In [1]: import numpy as np

In [2]: from numpy import linalg as LA

In [3]: np.set_printoptions(precision=3, suppress=True, linewidth=100, legacy="1.25")

In [4]: M = np.loadtxt("arr.csv", delimiter=",")

In [5]: M
Out[5]: 
array([[ 2., -1.,  0.,  0.,  0.,  0.,  0.,  0.,  0.,  0.],
       [-1.,  4., -1.,  0.,  0.,  0.,  0.,  0.,  0.,  0.],
       [ 0., -1.,  0., -1.,  0.,  0.,  0.,  0.,  0.,  0.],
       [ 0.,  0., -1.,  0., -1.,  0.,  0.,  0.,  0.,  0.],
       [ 0.,  0.,  0., -1.,  9., -1.,  0.,  0.,  0.,  0.],
       [ 0.,  0.,  0.,  0., -1.,  7., -1.,  0.,  0.,  0.],
       [ 0.,  0.,  0.,  0.,  0., -1.,  0., -1.,  0.,  0.],
       [ 0.,  0.,  0.,  0.,  0.,  0., -1.,  0., -1.,  0.],
       [ 0.,  0.,  0.,  0.,  0.,  0.,  0., -1.,  1., -1.],
       [ 0.,  0.,  0.,  0.,  0.,  0.,  0.,  0., -1.,  4.]])

In [6]: # symmetric, so the eigenvalues are real

In [7]: left, sv, vt = LA.svd(M, full_matrices=False)

In [8]: round(np.sqrt((sv ** 2).sum()), 3), round(float(LA.norm(M)), 3)
Out[8]: (13.601, 13.601)

In [9]: sv / sv[0]
Out[9]: array([1.   , 0.708, 0.484, 0.454, 0.177, 0.166, 0.138, 0.121, 0.078, 0.028])

In [10]: np.cumsum(sv ** 2) / np.sum(sv ** 2)
Out[10]: array([0.49 , 0.735, 0.85 , 0.951, 0.967, 0.98 , 0.989, 0.997, 1.   , 1.   ])

In [11]: left.shape, sv.shape, vt.shape
Out[11]: ((10, 10), (10,), (10, 10))

In [12]: np.abs(left[:, 0]).round(6).argmax()
Out[12]: 4

In [13]: np.allclose(left * sv @ vt, M)
Out[13]: True

In [14]: (sv > 1e-8).sum()
Out[14]: 10

In [15]: vals, vecs = LA.eigh(M)

In [16]: LA.eigvalsh(M + -1 * np.eye(10))
Out[16]: array([-2.312, -2.154, -0.735, -0.255,  0.577,  0.687,  3.325,  3.61 ,  5.738,  8.52 ])

In [17]: LA.eigvalsh(M @ M)
Out[17]: array([ 0.07 ,  0.555,  1.333,  1.72 ,  2.487,  2.845, 18.702, 21.254, 45.396, 90.639])

In [18]: np.round(np.abs(vecs[:, -1]), 3) + 0
Out[18]: array([0.   , 0.002, 0.01 , 0.098, 0.919, 0.381, 0.04 , 0.004, 0.001, 0.   ])

In [19]: Y = LA.inv(M)

In [20]: np.round(M @ Y, 3) + 0
Out[20]: 
array([[1., 0., 0., 0., 0., 0., 0., 0., 0., 0.],
       [0., 1., 0., 0., 0., 0., 0., 0., 0., 0.],
       [0., 0., 1., 0., 0., 0., 0., 0., 0., 0.],
       [0., 0., 0., 1., 0., 0., 0., 0., 0., 0.],
       [0., 0., 0., 0., 1., 0., 0., 0., 0., 0.],
       [0., 0., 0., 0., 0., 1., 0., 0., 0., 0.],
       [0., 0., 0., 0., 0., 0., 1., 0., 0., 0.],
       [0., 0., 0., 0., 0., 0., 0., 1., 0., 0.],
       [0., 0., 0., 0., 0., 0., 0., 0., 1., 0.],
       [0., 0., 0., 0., 0., 0., 0., 0., 0., 1.]])

In [21]: LA.det(M) * Y
Out[21]: 
array([[  583.,   150.,    17.,  -150.,   -17.,    -3.,    -4.,     3.,     4.,     1.],
       [  150.,   300.,    34.,  -300.,   -34.,    -6.,    -8.,     6.,     8.,     2.],
       [   17.,    34.,   119., -1050.,  -119.,   -21.,   -28.,    21.,    28.,     7.],
       [ -150.,  -300., -1050.,   300.,    34.,     6.,     8.,    -6.,    -8.,    -2.],
       [  -17.,   -34.,  -119.,    34.,   119.,    21.,    28.,   -21.,   -28.,    -7.],
       [   -3.,    -6.,   -21.,     6.,    21.,   183.,   244.,  -183.,  -244.,   -61.],
       [   -4.,    -8.,   -28.,     8.,    28.,   244.,  1680., -1260., -1680.,  -420.],
       [    3.,     6.,    21.,    -6.,   -21.,  -183., -1260.,   183.,   244.,    61.],
       [    4.,     8.,    28.,    -8.,   -28.,  -244., -1680.,   244.,  1680.,   420.],
       [    1.,     2.,     7.,    -2.,    -7.,   -61.,  -420.,    61.,   420.,   359.]])

In [22]: np.round(LA.cond(M), 3)
Out[22]: 35.959

In [23]: (np.abs(Y) > 1e-9).astype(int)
Out[23]: 
array([[1, 1, 1, 1, 1, 1, 1, 1, 1, 1],
       [1, 1, 1, 1, 1, 1, 1, 1, 1, 1],
       [1, 1, 1, 1, 1, 1, 1, 1, 1, 1],
       [1, 1, 1, 1, 1, 1, 1, 1, 1, 1],
       [1, 1, 1, 1, 1, 1, 1, 1, 1, 1],
       [1, 1, 1, 1, 1, 1, 1, 1, 1, 1],
       [1, 1, 1, 1, 1, 1, 1, 1, 1, 1],
       [1, 1, 1, 1, 1, 1, 1, 1, 1, 1],
       [1, 1, 1, 1, 1, 1, 1, 1, 1, 1],
       [1, 1, 1, 1, 1, 1, 1, 1, 1, 1]])

In [24]: round(float(LA.slogdet(M)[0]), 3)
Out[24]: 1.0

In [25]: rng = np.random.default_rng(432959)

In [26]: z = rng.permutation(10)

In [27]: z
Out[27]: array([3, 8, 4, 7, 1, 6, 0, 9, 2, 5])

In [28]: Y = M[z][:, z]

In [29]: np.trace(Y)
Out[29]: 27.0

In [30]: Y
Out[30]: 
array([[ 0.,  0., -1.,  0.,  0.,  0.,  0.,  0., -1.,  0.],
       [ 0.,  1.,  0., -1.,  0.,  0.,  0., -1.,  0.,  0.],
       [-1.,  0.,  9.,  0.,  0.,  0.,  0.,  0.,  0., -1.],
       [ 0., -1.,  0.,  0.,  0., -1.,  0.,  0.,  0.,  0.],
       [ 0.,  0.,  0.,  0.,  4.,  0., -1.,  0., -1.,  0.],
       [ 0.,  0.,  0., -1.,  0.,  0.,  0.,  0.,  0., -1.],
       [ 0.,  0.,  0.,  0., -1.,  0.,  2.,  0.,  0.,  0.],
       [ 0., -1.,  0.,  0.,  0.,  0.,  0.,  4.,  0.,  0.],
       [-1.,  0.,  0.,  0., -1.,  0.,  0.,  0.,  0.,  0.],
       [ 0.,  0., -1.,  0.,  0., -1.,  0.,  0.,  0.,  7.]])

In [31]: round(float(LA.det(Y)), 3), round(LA.det(M[z]), 3)
Out[31]: (1016.0, 1016.0)

In [32]: np.sort(np.abs(LA.eigvals(Y)))
Out[32]: array([0.265, 0.745, 1.154, 1.312, 1.577, 1.687, 4.325, 4.61 , 6.738, 9.52 ])

In [33]: np.all(LA.eigvalsh(M) > 0)
Out[33]: False

In [34]: round(LA.eigvalsh(M).min(), 3)
Out[34]: -1.312

In [35]: feats = np.loadtxt("run16.csv", delimiter=",")

In [36]: feats
Out[36]: 
array([[ 0.029, -2.816, -2.021,  2.014],
       [-0.171, -2.953, -1.757,  1.846],
       [-0.039, -2.99 , -2.056,  2.027],
       [ 0.101, -3.031, -1.848,  2.104],
       [-0.072, -2.992, -2.195,  2.034],
       [ 0.016, -3.011, -2.081,  2.116],
       [ 0.078, -2.969, -2.143,  2.139],
       [ 0.1  , -3.167, -2.02 ,  1.981],
       [-0.09 , -2.958, -1.986,  1.998],
       [-0.04 , -2.992, -2.057,  1.951],
       [ 0.061, -3.086, -2.04 ,  2.064],
       [ 0.003, -2.976, -1.895,  2.172],
       [ 0.055, -3.05 , -1.888,  2.049],
       [ 0.16 , -2.827, -1.853,  2.076],
       [-0.014, -3.02 , -2.098,  2.024],
       [-0.003, -2.872, -2.017,  1.981],
       [-1.017, -1.005,  0.918,  3.213],
       [-0.92 , -1.211,  1.093,  2.963],
       [-0.936, -1.021,  1.132,  3.316],
       [-0.979, -0.837,  1.   ,  2.817],
       [-0.944, -0.969,  1.029,  2.931],
       [-1.013, -1.338,  1.029,  2.886],
       [-1.085, -1.078,  0.951,  3.093],
       [-1.207, -1.04 ,  1.283,  2.954],
       [-0.905, -0.874,  1.13 ,  3.049],
       [-0.913, -1.01 ,  0.998,  3.119],
       [-0.97 , -0.863,  0.862,  3.113],
       [-0.853, -1.06 ,  0.987,  2.99 ],
       [-0.957, -1.018,  0.97 ,  2.86 ],
       [-1.072, -1.127,  0.953,  2.972],
       [-0.999, -1.111,  0.941,  3.105],
       [-1.092, -1.006,  1.07 ,  2.933]])

In [37]: D = LA.norm(feats[:, None] - feats[None], axis=-1)

In [38]: D[:5, :5]
Out[38]: 
array([[0.   , 0.396, 0.191, 0.299, 0.268],
       [0.396, 0.   , 0.375, 0.394, 0.488],
       [0.191, 0.375, 0.   , 0.265, 0.143],
       [0.299, 0.394, 0.265, 0.   , 0.396],
       [0.268, 0.488, 0.143, 0.396, 0.   ]])

In [39]: D[7].round(6).argsort(kind="stable")[:4]
Out[39]: array([ 7, 10, 12, 14])

In [40]: left, sv, vt = LA.svd(feats)

In [41]: sv
Out[41]: array([18.855, 10.632,  0.652,  0.478])

In [42]: np.argmax(sv[:-1] / (sv[1:] + 1e-6)) + 1
Out[42]: 2

In [43]: Y = left[:, :2] @ np.diag(sv[:2]) @ vt[:2]

In [44]: LA.matrix_rank(feats, rtol=0.05)
Out[44]: 2

In [45]: np.round(LA.norm(feats - Y, 2), 3), round(sv[2], 3)
Out[45]: (0.652, 0.652)

In [46]: P = feats @ LA.solve(feats.T @ feats, feats.T)

In [47]: round(np.trace(P), 3)
Out[47]: 4.0

In [48]: P @ feats[:, 2]
Out[48]: 
array([-2.021, -1.757, -2.056, -1.848, -2.195, -2.081, -2.143, -2.02 , -1.986, -2.057, -2.04 ,
       -1.895, -1.888, -1.853, -2.098, -2.017,  0.918,  1.093,  1.132,  1.   ,  1.029,  1.029,
        0.951,  1.283,  1.13 ,  0.998,  0.862,  0.987,  0.97 ,  0.953,  0.941,  1.07 ])

In [49]: np.allclose(P @ P, P)
Out[49]: True

In [50]: W0 = np.load("out10.npy")

In [51]: W0
Out[51]: 
array([[ -2,   2,  -3,  -4,   4,  -6],
       [  2,   3,  -3,   4,   6,  -6],
       [  2,   3,  -3,   4,   6,  -6],
       [  0,   0,   0,  -8,   8, -12],
       [  0,   0,   0,   8,  12, -12],
       [  0,   0,   0,   8,  12, -12]])

In [52]: # rows 1 and 2 are equal

In [53]: rk = LA.matrix_rank(W0)

In [54]: rk
Out[54]: 4

In [55]: N = LA.svd(W0)[2][rk:].T

In [56]: [int(LA.matrix_rank(np.delete(W0, i, axis=0))) for i in range(6)]
Out[56]: [3, 4, 4, 3, 4, 4]

In [57]: LA.matrix_rank(W0.T @ W0), LA.matrix_rank(W0 @ W0.T)
Out[57]: (4, 4)

In [58]: left, sv, vt = LA.svd(W0)

In [59]: sv.round(3) + 0
Out[59]: array([32.134, 14.146,  6.361,  2.8  ,  0.   ,  0.   ])

In [60]: Y = left[:, :4] @ np.diag(sv[:4]) @ vt[:4]

In [61]: Y.round(3) + 0
Out[61]: 
array([[ -2.,   2.,  -3.,  -4.,   4.,  -6.],
       [  2.,   3.,  -3.,   4.,   6.,  -6.],
       [  2.,   3.,  -3.,   4.,   6.,  -6.],
       [  0.,   0.,   0.,  -8.,   8., -12.],
       [  0.,   0.,   0.,   8.,  12., -12.],
       [  0.,   0.,   0.,   8.,  12., -12.]])

In [62]: LA.matrix_rank(W0, rtol=0.05)
Out[62]: 4

In [63]: LA.matrix_rank(Y)
Out[63]: 4

In [64]: round(float(LA.norm(W0 - Y) / LA.norm(W0)), 3)
Out[64]: 0.0

In [65]: np.round(LA.norm(W0 - Y, 2), 3), round(sv[4], 3)
Out[65]: (0.0, 0.0)

In [66]: E = np.array([[0, 0, 0, 0, 1],
    ...:     [0, 0, 1, 1, 0],
    ...:     [0, 1, 0, 1, 0],
    ...:     [0, 1, 1, 0, 0],
    ...:     [1, 0, 0, 0, 0]])

In [67]: E
Out[67]: 
array([[0, 0, 0, 0, 1],
       [0, 0, 1, 1, 0],
       [0, 1, 0, 1, 0],
       [0, 1, 1, 0, 0],
       [1, 0, 0, 0, 0]])

In [68]: # 2 blocks once reordered

In [69]: z = rng.permutation(5)

In [70]: z
Out[70]: array([2, 0, 4, 1, 3])

In [71]: Y = E[z][:, z]

In [72]: np.diag(Y)
Out[72]: array([0, 0, 0, 0, 0])

In [73]: round(LA.det(Y), 3), round(LA.det(E[z]), 3)
Out[73]: (-2.0, -2.0)

In [74]: np.sort(np.abs(LA.eigvals(Y)))
Out[74]: array([1., 1., 1., 1., 2.])

In [75]: A = np.loadtxt("a.csv", delimiter=",")

In [76]: A
Out[76]: 
array([[  1.,  -2.,   4.,  -8.],
       [  1.,  -1.,   1.,  -1.],
       [  1.,   0.,   0.,   0.],
       [  1.,   1.,   1.,   1.],
       [  1.,   2.,   4.,   8.],
       [  1.,   3.,   9.,  27.],
       [  1.,   4.,  16.,  64.],
       [  1.,   5.,  25., 125.],
       [  1.,   6.,  36., 216.],
       [  1.,   7.,  49., 343.],
       [  1.,   8.,  64., 512.]])

In [77]: # column 3 dominates

In [78]: left, sv, vt = LA.svd(A, full_matrices=False)

In [79]: sv / sv[0]
Out[79]: array([1.   , 0.025, 0.006, 0.003])

In [80]: np.abs(left[:, 0]).round(6).argmax()
Out[80]: 10

In [81]: np.round(vt @ vt.T, 3) + 0
Out[81]: 
array([[1., 0., 0., 0.],
       [0., 1., 0., 0.],
       [0., 0., 1., 0.],
       [0., 0., 0., 1.]])

In [82]: left.shape, sv.shape, vt.shape
Out[82]: ((11, 4), (4,), (4, 4))

In [83]: [round(float(x), 3) for x in LA.svd(A, compute_uv=False)[:3]]
Out[83]: [675.084, 16.769, 3.839]

In [84]: round(np.log10(LA.cond(A)))
Out[84]: 3

In [85]: Y = np.c_[A[:, :3] @ np.array([[2, 2, -1], [0, 2, -2], [-1, -1, -3]]), np.array([-4, -3, 3, -5, -2, 1, -5, -5, -5, 4, 2])]

In [86]: Y
Out[86]: 
array([[  -2.,   -6.,   -9.,   -4.],
       [   1.,   -1.,   -2.,   -3.],
       [   2.,    2.,   -1.,    3.],
       [   1.,    3.,   -6.,   -5.],
       [  -2.,    2.,  -17.,   -2.],
       [  -7.,   -1.,  -34.,    1.],
       [ -14.,   -6.,  -57.,   -5.],
       [ -23.,  -13.,  -86.,   -5.],
       [ -34.,  -22., -121.,   -5.],
       [ -47.,  -33., -162.,    4.],
       [ -62.,  -46., -209.,    2.]])

In [87]: LA.norm(LA.qr(A)[0].T @ Y, axis=0) ** 2 / ((Y ** 2).sum(axis=0) + 1e-12)
Out[87]: array([1.   , 1.   , 1.   , 0.508])

In [88]: LA.matrix_rank(np.c_[A, Y])
Out[88]: 5

In [89]: LA.matrix_rank(Y)
Out[89]: 4

In [90]: np.round(LA.norm(Y - A @ LA.lstsq(A, Y)[0], axis=0), 3) + 0
Out[90]: array([0.   , 0.   , 0.   , 8.846])

In [91]: Y = A[0, 0] * A[1:] - np.outer(A[1:, 0], A[0])

In [92]: Y
Out[92]: 
array([[  0.,   1.,  -3.,   7.],
       [  0.,   2.,  -4.,   8.],
       [  0.,   3.,  -3.,   9.],
       [  0.,   4.,   0.,  16.],
       [  0.,   5.,   5.,  35.],
       [  0.,   6.,  12.,  72.],
       [  0.,   7.,  21., 133.],
       [  0.,   8.,  32., 224.],
       [  0.,   9.,  45., 351.],
       [  0.,  10.,  60., 520.]])

In [93]: LA.matrix_rank(Y), LA.matrix_rank(A)
Out[93]: (3, 4)

In [94]: A[:, 0] / A[0, 0]
Out[94]: array([1., 1., 1., 1., 1., 1., 1., 1., 1., 1., 1.])

In [95]: np.flatnonzero(~Y.round(6).any(axis=1))
Out[95]: array([], dtype=int64)

In [96]: Y = np.array([[3, 1, 2], [0, 0, 2], [2, 1, 1], [3, 3, 3]])

In [97]: np.vstack([A, Y.T]).shape
Out[97]: (14, 4)

In [98]: LA.matrix_rank(A @ Y)
Out[98]: 3

In [99]: LA.matrix_rank(np.vstack([A, Y.T]))
Out[99]: 4

In [100]: J = np.array([[-5, 0, 0, 0, 0],
     ...:     [0, 0, 3, 0, 0],
     ...:     [0, -4, 0, 0, 0],
     ...:     [0, 0, 0, 2, 0],
     ...:     [0, 0, 0, 0, -2]])

In [101]: # 4 blocks once reordered

In [102]: P = np.triu(np.array([[2, -2, -4, -5, -4],
     ...:     [-3, 0, 3, -2, -1],
     ...:     [5, -1, 3, 2, 1],
     ...:     [-4, 3, -1, 0, -2],
     ...:     [1, 2, 0, 3, -1]]), 1) + np.eye(5)

In [103]: Y = P @ J @ LA.inv(P)

In [104]: np.poly(Y)
Out[104]: array([   1.,    5.,    8.,   40.,  -48., -240.])

In [105]: P @ J - J @ P
Out[105]: 
array([[  0.,   6., -26., -35., -12.],
       [  0., -12.,   0., -10.,  -1.],
       [  0.,   0.,  12.,  -4.,  -6.],
       [  0.,   0.,   0.,   0.,   8.],
       [  0.,   0.,   0.,   0.,   0.]])

In [106]: Y
Out[106]: 
array([[  -5.,    6.,  -44.,   65.,  168.],
       [   0.,  -12.,   39., -106., -261.],
       [   0.,   -4.,   12.,  -28.,  -74.],
       [   0.,    0.,    0.,    2.,    8.],
       [   0.,    0.,    0.,    0.,   -2.]])
